In [1]: import numpy as np

In [2]: np.set_printoptions(precision=2, suppress=True, linewidth=120)

In [3]: M = np.load("mat.npy")

In [4]: M
Out[4]: 
array([[0., 2., 1., 0.],
       [2., 0., 0., 0.],
       [1., 0., 0., 0.],
       [0., 0., 0., 0.]])

In [5]: ev, vecs = np.linalg.eigh(M)

In [6]: np.abs(vecs[:, -1]).round(6).argmax()
Out[6]: np.int64(0)

In [7]: np.unique(ev.round(6) + 0, return_counts=True)[1]
Out[7]: array([1, 2, 1])

In [8]: np.round(vecs.T @ vecs, 2) + 0
Out[8]: 
array([[1., 0., 0., 0.],
       [0., 1., 0., 0.],
       [0., 0., 1., 0.],
       [0., 0., 0., 1.]])

In [9]: np.round(vecs @ np.diag(ev) @ vecs.T, 2) + 0
Out[9]: 
array([[0., 2., 1., 0.],
       [2., 0., 0., 0.],
       [1., 0., 0., 0.],
       [0., 0., 0., 0.]])

In [10]: np.abs(vecs[:, -1])
Out[10]: array([0.71, 0.63, 0.32, 0.  ])

In [11]: (ev > 1e-8).sum(), (ev < -1e-8).sum()
Out[11]: (np.int64(1), np.int64(1))

In [12]: rank = np.linalg.matrix_rank(M)

In [13]: rank
Out[13]: np.int64(2)

In [14]: ns = np.linalg.svd(M)[2][rank:].T

In [15]: np.allclose(M @ ns, 0)
Out[15]: True

In [16]: np.linalg.matrix_rank(M.T @ M), np.linalg.matrix_rank(M @ M.T)
Out[16]: (np.int64(2), np.int64(2))

In [17]: np.abs(np.diag(np.linalg.qr(M)[1])) > 1e-9
Out[17]: array([ True,  True, False, False])

In [18]: np.linalg.lstsq(M[:-1].T, M[-1])[2]
Out[18]: np.int32(2)

In [19]: def softmax(z):
    ...:     e = np.exp(z - z.max(axis=-1, keepdims=True))
    ...:     return e / e.sum(axis=-1, keepdims=True)
    ...: 

In [20]: softmax(M[2] + 4)
Out[20]: array([0.48, 0.17, 0.17, 0.17])

In [21]: softmax(M).sum(axis=1)
Out[21]: array([1., 1., 1., 1.])

In [22]: att = M @ M.T / np.sqrt(4)

In [23]: softmax(att)
Out[23]: 
array([[0.8 , 0.07, 0.07, 0.07],
       [0.08, 0.61, 0.22, 0.08],
       [0.16, 0.43, 0.26, 0.16],
       [0.25, 0.25, 0.25, 0.25]])

In [24]: softmax(att + np.triu(np.full(att.shape, -np.inf), 1))
Out[24]: 
array([[1.  , 0.  , 0.  , 0.  ],
       [0.12, 0.88, 0.  , 0.  ],
       [0.19, 0.51, 0.31, 0.  ],
       [0.25, 0.25, 0.25, 0.25]])

In [25]: x0 = np.array([9, -5, 1, -4])

In [26]: a = np.maximum(M @ x0, 0)

In [27]: np.maximum(M @ x0, 0) - np.maximum(-M @ x0, 0)
Out[27]: array([-9., 18.,  9.,  0.])

In [28]: M * (a > 1e-9)[:, None]
Out[28]: 
array([[0., 0., 0., 0.],
       [2., 0., 0., 0.],
       [1., 0., 0., 0.],
       [0., 0., 0., 0.]])

In [29]: np.maximum(M @ (3 * x0), 0)
Out[29]: array([ 0., 54., 27.,  0.])
